$ python3 -q
>>> import numpy as np
>>> import numpy.linalg as la
>>> np.set_printoptions(suppress=True, linewidth=160)
>>> def rnd(a):
...     return np.round(a, 3) + 0
... 
>>> m1 = np.load("w.npy")
>>> print(m1)
[[  3   3   1   1   1  -2   0   1   2]
 [  4   6  -1   0   4   0   3   0   2]
 [  5   5  -1   3   6   2   0   2   1]
 [  8   2   0   4   6   1  -1   2  -1]
 [  8   1   0   5   5  -2   0   0  -4]
 [ 11   1  -1   2   5  -1  -3  -1  -6]
 [ 10  -2  -2   3   3  -3  -1  -2  -5]
 [ 12  -5  -5   6   4  -2  -1  -1  -8]
 [  9  -4  -3   6   1   0   2   2  -8]
 [  9  -7  -4   7  -1  -3   4   4 -11]
 [  6  -6  -7  10   2  -1   4   7 -13]
 [  3  -9  -8  10   4   1   1  10 -13]
 [  1  -7 -10   8   1   2   0   9 -10]
 [  4  -6  -7   6   1   3   3  11 -13]
 [  4  -7  -8   9   2   4   3  14 -14]
 [  2  -7 -10   7   1   6   3  15 -15]
 [ -1  -4 -13   5   4   9   5  18 -15]
 [ -1  -4 -14   7   4  11   4  15 -17]
 [  2  -4 -16   9   6  10   1  17 -14]
 [ -1  -2 -16  11   9   7   1  16 -11]
 [ -1  -4 -18  14  12  10   3  18 -10]
 [ -4  -3 -21  14  10   9   3  17 -12]
 [ -3  -1 -21  17   7   9   3  18 -11]
 [ -1  -4 -21  17   8   7   6  16 -13]
 [ -3  -1 -20  15   8   4   3  14 -16]
 [ -1  -2 -23  17   9   1   5  13 -16]
 [  0  -5 -21  18   8   1   8  11 -18]]
>>> Ac = m1 - m1.mean(axis=0)
>>> left, sigma, vt = la.svd(Ac, full_matrices=False)
>>> print(rnd(vt[0] * np.sign(vt[0, np.abs(vt[0]).argmax()])))
[ 0.292  0.125  0.568 -0.334 -0.134 -0.256 -0.123 -0.496  0.348]
>>> print(rnd(Ac.mean(axis=0)))
[0. 0. 0. 0. 0. 0. 0. 0. 0.]
>>> print(rnd((sigma ** 2).sum() ** 2 / (sigma ** 4).sum()))
1.717
>>> print(rnd(sigma ** 2 / (sigma ** 2).sum()))
[0.75  0.115 0.077 0.023 0.014 0.009 0.006 0.004 0.003]
>>> print(np.abs(vt[0]).argmax())
2
>>> print(np.searchsorted(np.cumsum(sigma ** 2) / (sigma ** 2).sum(), 0.9) + 1)
3
>>> print((np.sign(left[:, 0]) == np.sign(left[0, 0])).astype(int))
[1 1 1 1 1 1 1 1 1 1 1 0 1 1 0 0 0 0 0 0 0 0 0 0 0 0 0]
>>> C2 = np.cov(m1, rowvar=False)
>>> print(np.median(m1, axis=0))
[  3.  -4.  -8.   7.   4.   2.   3.  11. -11.]
>>> print(np.argsort(-m1.std(axis=0).round(6), kind="stable"))
[2 7 8 3 0 5 1 4 6]
>>> print(rnd(la.eigvalsh(C2)[::-1]))
[188.575  28.837  19.347   5.77    3.616   2.2     1.414   1.059   0.636]
>>> Ac = m1 - m1.mean(axis=0)
>>> vecs = la.svd(Ac)[2][:1]
>>> M2 = Ac - Ac @ vecs.T @ vecs
>>> print(rnd(np.cov(Ac @ vecs.T, rowvar=False)))
188.575
>>> print(rnd(M2.std(axis=0)))
[2.323 3.354 1.895 2.557 2.677 2.774 1.789 2.228 3.279]
>>> print(rnd(la.norm(M2) / la.norm(Ac)))
0.5
>>> print(la.norm(M2, axis=1).round(6).argmax())
26
>>> print(rnd((Ac @ vecs.T).std(axis=0)))
[13.476]
>>> M2 = m1 / np.sqrt((m1 ** 2).mean(axis=1, keepdims=True))
>>> print(la.matrix_rank(M2) == la.matrix_rank(m1))
True
>>> print(la.matrix_rank(m1 - m1.mean(axis=1, keepdims=True)))
8
>>> print(rnd(la.norm(M2, axis=1)))
[3. 3. 3. 3. 3. 3. 3. 3. 3. 3. 3. 3. 3. 3. 3. 3. 3. 3. 3. 3. 3. 3. 3. 3. 3. 3. 3.]
>>> print(rnd(M2[17]))
[-0.098 -0.394 -1.378  0.689  0.394  1.083  0.394  1.476 -1.673]
